% python3 -q
>>> import numpy as np
>>> import numpy.linalg as la
>>> np.set_printoptions(precision=2, suppress=True, linewidth=120, sign=" ")
>>> F = np.load("w.npy")
>>> F
array([[ 90, -48,  30, -33,  72, -60, -42, -60, -30, -30, -60],
       [-48,  32, -32,  36, -56,  48,  32,  24,  32,   0,  40],
       [ 30, -32,  50, -57,  68, -60, -38,   0, -50,  30, -40],
       [-33,  36, -57,  65, -77,  68,  43,  -1,  57, -35,  45],
       [ 72, -56,  68, -77, 106, -92, -60, -26, -68,  20, -70],
       [-60,  48, -60,  68, -92,  80,  52,  20,  60, -20,  60],
       [-42,  32, -38,  43, -60,  52,  34,  16,  38, -10,  40],
       [-60,  24,   0,  -1, -26,  20,  16,  50,   0,  40,  30],
       [-30,  32, -50,  57, -68,  60,  38,   0,  50, -30,  40],
       [-30,   0,  30, -35,  20, -20, -10,  40, -30,  50,   0],
       [-60,  40, -40,  45, -70,  60,  40,  30,  40,   0,  50]])
>>> Uu, sv, VT = la.svd(F)
>>> sv.round(2) + 0
array([ 498.27,  158.73,    0.  ,    0.  ,    0.  ,    0.  ,    0.  ,    0.  ,    0.  ,    0.  ,    0.  ])
>>> np.argmax(sv[:-1] / (sv[1:] + 1e-6)) + 1
np.int64(2)
>>> Y = Uu[:, :2] @ np.diag(sv[:2]) @ VT[:2]
>>> la.matrix_rank(F, rtol=0.05)
np.int64(2)
>>> round(la.norm(F - Y, 2), 2), np.round(sv[2], 2)
(np.float64(0.0), np.float64(0.0))
>>> X = np.load("case16.npy")
>>> X
array([[ 1,  0,  0,  0,  0,  0,  0,  0,  0,  0,  0,  0,  0,  0,  0],
       [ 2,  1,  0,  0,  0,  0,  0,  0,  0,  0,  0,  0,  0,  0,  0],
       [ 2,  2,  1,  0,  0,  0,  0,  0,  0,  0,  0,  0,  0,  0,  0],
       [ 0, -2,  1,  1,  0,  0,  0,  0,  0,  0,  0,  0,  0,  0,  0],
       [ 2,  1,  0, -2,  1,  0,  0,  0,  0,  0,  0,  0,  0,  0,  0],
       [-1, -2, -2,  1,  2,  1,  0,  0,  0,  0,  0,  0,  0,  0,  0],
       [ 0, -2, -1, -1,  1, -1,  1,  0,  0,  0,  0,  0,  0,  0,  0],
       [-2,  1,  2, -1, -1,  0,  0,  1,  0,  0,  0,  0,  0,  0,  0],
       [-1, -1,  2,  0,  1,  2,  1, -1,  1,  0,  0,  0,  0,  0,  0],
       [ 1,  2,  1,  2, -1, -1,  0,  1,  0,  1,  0,  0,  0,  0,  0],
       [ 1, -2,  2,  0, -1,  0,  2,  1, -1,  0,  1,  0,  0,  0,  0],
       [ 1,  1,  2, -2,  2,  0,  0, -2,  1,  1, -2,  1,  0,  0,  0],
       [ 1,  0,  1,  0,  2,  1, -2,  0,  2,  0,  1,  2,  1,  0,  0],
       [ 1,  0,  2, -2,  2, -1,  2, -1, -2, -2,  0,  0,  0,  1,  0],
       [-1,  2,  2, -2,  1,  0,  1,  1,  1,  0,  0,  0,  1, -2,  1]])
>>> np.sort(np.abs(la.eigvals(X)))
array([ 1.,  1.,  1.,  1.,  1.,  1.,  1.,  1.,  1.,  1.,  1.,  1.,  1.,  1.,  1.])
>>> np.allclose(X, X.T)
False
>>> np.prod(np.diag(X)), np.round(la.det(X), 2)
(np.int64(1), np.float64(1.0))
>>> np.sort(la.eigvals(X))
array([ 1.,  1.,  1.,  1.,  1.,  1.,  1.,  1.,  1.,  1.,  1.,  1.,  1.,  1.,  1.])
>>> Uu, sv, VT = la.svd(X)
>>> np.argmax(sv[:-1] / (sv[1:] + 1e-6)) + 1
np.int64(14)
>>> Y = Uu[:, :14] @ np.diag(sv[:14]) @ VT[:14]
>>> la.matrix_rank(Y)
np.int64(14)
>>> la.matrix_rank(X, rtol=0.05)
np.int64(12)
>>> np.round(la.norm(X - Y) / la.norm(X), 2)
np.float64(0.0)
>>> Y = np.array([[0, 0, -6],
...     [-8, 1, 9],
...     [-6, 7, 2],
...     [9, 2, -3],
...     [-4, -2, 0],
...     [7, -8, -6],
...     [1, -5, 1],
...     [6, 2, -2],
...     [-8, 1, 6],
...     [8, 8, -4],
...     [0, 9, -4],
...     [7, -3, 4],
...     [-1, -9, -9],
...     [6, 8, -4],
...     [-4, 6, 9]])
>>> la.matrix_rank(np.vstack([X, Y.T]))
np.int64(15)
>>> np.vstack([X, Y.T]).shape
(18, 15)
>>> np.einsum("ij,ij->i", X, X)
array([  1,   5,   9,   6,  10,  15,   9,  12,  14,  14,  17,  25,  21,  28,  23])
>>> np.einsum("ik,kj->ij", X, Y)
array([[  0,   0,  -6],
       [ -8,   1,  -3],
       [-22,   9,   8],
       [ 19,   7, -19],
       [-30,  -5,   3],
       [ 36, -26, -25],
       [  3, -10, -10],
       [-19,  17,  26],
       [ -7, -11,  -2],
       [  7,  33,   8],
       [ 24,  14, -30],
       [-51,  -9,  31],
       [-12,   1,  -5],
       [-43,  -8,   6],
       [-68, -11,  47]])
>>> np.einsum("ik,kj->ji", X, Y)
array([[  0,  -8, -22,  19, -30,  36,   3, -19,  -7,   7,  24, -51, -12, -43, -68],
       [  0,   1,   9,   7,  -5, -26, -10,  17, -11,  33,  14,  -9,   1,  -8, -11],
       [ -6,  -3,   8, -19,   3, -25, -10,  26,  -2,   8, -30,  31,  -5,   6,  47]])
>>> data = np.maximum(np.array([[0, 2],
...     [4, 2],
...     [2, 2],
...     [5, 1],
...     [4, 0],
...     [4, 4],
...     [5, 2],
...     [5, 1],
...     [1, 3],
...     [3, 2],
...     [1, 3],
...     [2, 0],
...     [5, 5],
...     [5, 1],
...     [2, 3],
...     [0, 5],
...     [0, 5],
...     [4, 3],
...     [5, 5],
...     [1, 5],
...     [3, 2],
...     [4, 4],
...     [0, 0],
...     [4, 2],
...     [0, 2],
...     [3, 0],
...     [5, 1],
...     [1, 1],
...     [1, 3],
...     [0, 3],
...     [2, 5],
...     [0, 4],
...     [0, 1],
...     [3, 1],
...     [4, 1],
...     [2, 2],
...     [1, 5],
...     [1, 0],
...     [3, 2],
...     [3, 4],
...     [2, 1],
...     [4, 4],
...     [1, 0]]) @ np.array([[-2, -2, -2], [0, -2, 1]]) + np.array([2, -1, 3]), 0)
>>> data
array([[ 2,  0,  5],
       [ 0,  0,  0],
       [ 0,  0,  1],
       [ 0,  0,  0],
       [ 0,  0,  0],
       [ 0,  0,  0],
       [ 0,  0,  0],
       [ 0,  0,  0],
       [ 0,  0,  4],
       [ 0,  0,  0],
       [ 0,  0,  4],
       [ 0,  0,  0],
       [ 0,  0,  0],
       [ 0,  0,  0],
       [ 0,  0,  2],
       [ 2,  0,  8],
       [ 2,  0,  8],
       [ 0,  0,  0],
       [ 0,  0,  0],
       [ 0,  0,  6],
       [ 0,  0,  0],
       [ 0,  0,  0],
       [ 2,  0,  3],
       [ 0,  0,  0],
       [ 2,  0,  5],
       [ 0,  0,  0],
       [ 0,  0,  0],
       [ 0,  0,  2],
       [ 0,  0,  4],
       [ 2,  0,  6],
       [ 0,  0,  4],
       [ 2,  0,  7],
       [ 2,  0,  4],
       [ 0,  0,  0],
       [ 0,  0,  0],
       [ 0,  0,  1],
       [ 0,  0,  6],
       [ 0,  0,  1],
       [ 0,  0,  0],
       [ 0,  0,  1],
       [ 0,  0,  0],
       [ 0,  0,  0],
       [ 0,  0,  1]])
>>> # rank 2
>>> Uu, sv, VT = la.svd(data)
>>> sv
array([ 21.38,   3.48,   0.  ])
>>> Y = Uu[:, :2] @ np.diag(sv[:2]) @ VT[:2]
>>> round(float(np.abs(data - Y).max()), 2)
0.0
>>> [round(float(x), 2) for x in la.svd(data, compute_uv=False)[:3]]
[21.38, 3.48, 0.0]
>>> np.argsort(-la.norm(data, axis=0).round(6), kind="stable")[:3]
array([ 2,  0,  1])
>>> gram = data.T @ data
>>> np.diag(gram)
array([  32,    0,  437])
>>> np.allclose(gram, gram.T)
True
>>> la.matrix_rank(gram)
np.int64(2)
>>> (data @ data.T).shape
(43, 43)
>>> la.eigvalsh(gram)[::-1]
array([ 456.92,   12.08,    0.  ])
>>> la.svd(data, compute_uv=False) ** 2
array([ 456.92,   12.08,    0.  ])
>>> x0 = np.array([-5, 4, 2])
>>> data @ x0
array([ 0,  0,  2,  0,  0,  0,  0,  0,  8,  0,  8,  0,  0,  0,  4,  6,  6,  0,  0, 12,  0,  0, -4,  0,  0,  0,  0,  4,
        8,  2,  8,  4, -2,  0,  0,  2, 12,  2,  0,  2,  0,  0,  2])
>>> data @ np.eye(3)[0]
array([ 2.,  0.,  0.,  0.,  0.,  0.,  0.,  0.,  0.,  0.,  0.,  0.,  0.,  0.,  0.,  2.,  2.,  0.,  0.,  0.,  0.,  0.,
        2.,  0.,  2.,  0.,  0.,  0.,  0.,  2.,  0.,  2.,  2.,  0.,  0.,  0.,  0.,  0.,  0.,  0.,  0.,  0.,  0.])
>>> (data * x0).sum(axis=1)
array([ 0,  0,  2,  0,  0,  0,  0,  0,  8,  0,  8,  0,  0,  0,  4,  6,  6,  0,  0, 12,  0,  0, -4,  0,  0,  0,  0,  4,
        8,  2,  8,  4, -2,  0,  0,  2, 12,  2,  0,  2,  0,  0,  2])
>>> (data @ x0).argmax()
np.int64(19)
>>> E = np.load("layer11.npy")
>>> E
array([[ 0,  1,  3,  2,  0,  0,  1,  2,  0,  0,  3,  1],
       [ 1,  0,  1,  3,  2,  0,  0,  1,  2,  0,  0,  3],
       [ 3,  1,  0,  1,  3,  2,  0,  0,  1,  2,  0,  0],
       [ 2,  3,  1,  0,  1,  3,  2,  0,  0,  1,  2,  0],
       [ 0,  2,  3,  1,  0,  1,  3,  2,  0,  0,  1,  2],
       [ 0,  0,  2,  3,  1,  0,  1,  3,  2,  0,  0,  1],
       [ 1,  0,  0,  2,  3,  1,  0,  1,  3,  2,  0,  0],
       [ 2,  1,  0,  0,  2,  3,  1,  0,  1,  3,  2,  0],
       [ 0,  2,  1,  0,  0,  2,  3,  1,  0,  1,  3,  2],
       [ 0,  0,  2,  1,  0,  0,  2,  3,  1,  0,  1,  3],
       [ 3,  0,  0,  2,  1,  0,  0,  2,  3,  1,  0,  1],
       [ 1,  3,  0,  0,  2,  1,  0,  0,  2,  3,  1,  0]])
>>> # equal to its transpose
>>> rng = np.random.default_rng(69)
>>> idx = rng.permutation(12)
>>> idx
array([ 10,  11,   0,   8,   1,   5,   4,   9,   7,   6,   3,   2])
>>> Y = E[idx][:, idx]
>>> np.trace(Y)
np.int64(0)
>>> Y
array([[ 0,  1,  3,  3,  0,  0,  1,  1,  2,  0,  2,  0],
       [ 1,  0,  1,  2,  3,  1,  2,  3,  0,  0,  0,  0],
       [ 3,  1,  0,  0,  1,  0,  0,  0,  2,  1,  2,  3],
       [ 3,  2,  0,  0,  2,  2,  0,  1,  1,  3,  0,  1],
       [ 0,  3,  1,  2,  0,  0,  2,  0,  1,  0,  3,  1],
       [ 0,  1,  0,  2,  0,  0,  1,  0,  3,  1,  3,  2],
       [ 1,  2,  0,  0,  2,  1,  0,  0,  2,  3,  1,  3],
       [ 1,  3,  0,  1,  0,  0,  0,  0,  3,  2,  1,  2],
       [ 2,  0,  2,  1,  1,  3,  2,  3,  0,  1,  0,  0],
       [ 0,  0,  1,  3,  0,  1,  3,  2,  1,  0,  2,  0],
       [ 2,  0,  2,  0,  3,  3,  1,  1,  0,  2,  0,  1],
       [ 0,  0,  3,  1,  1,  2,  3,  2,  0,  0,  1,  0]])
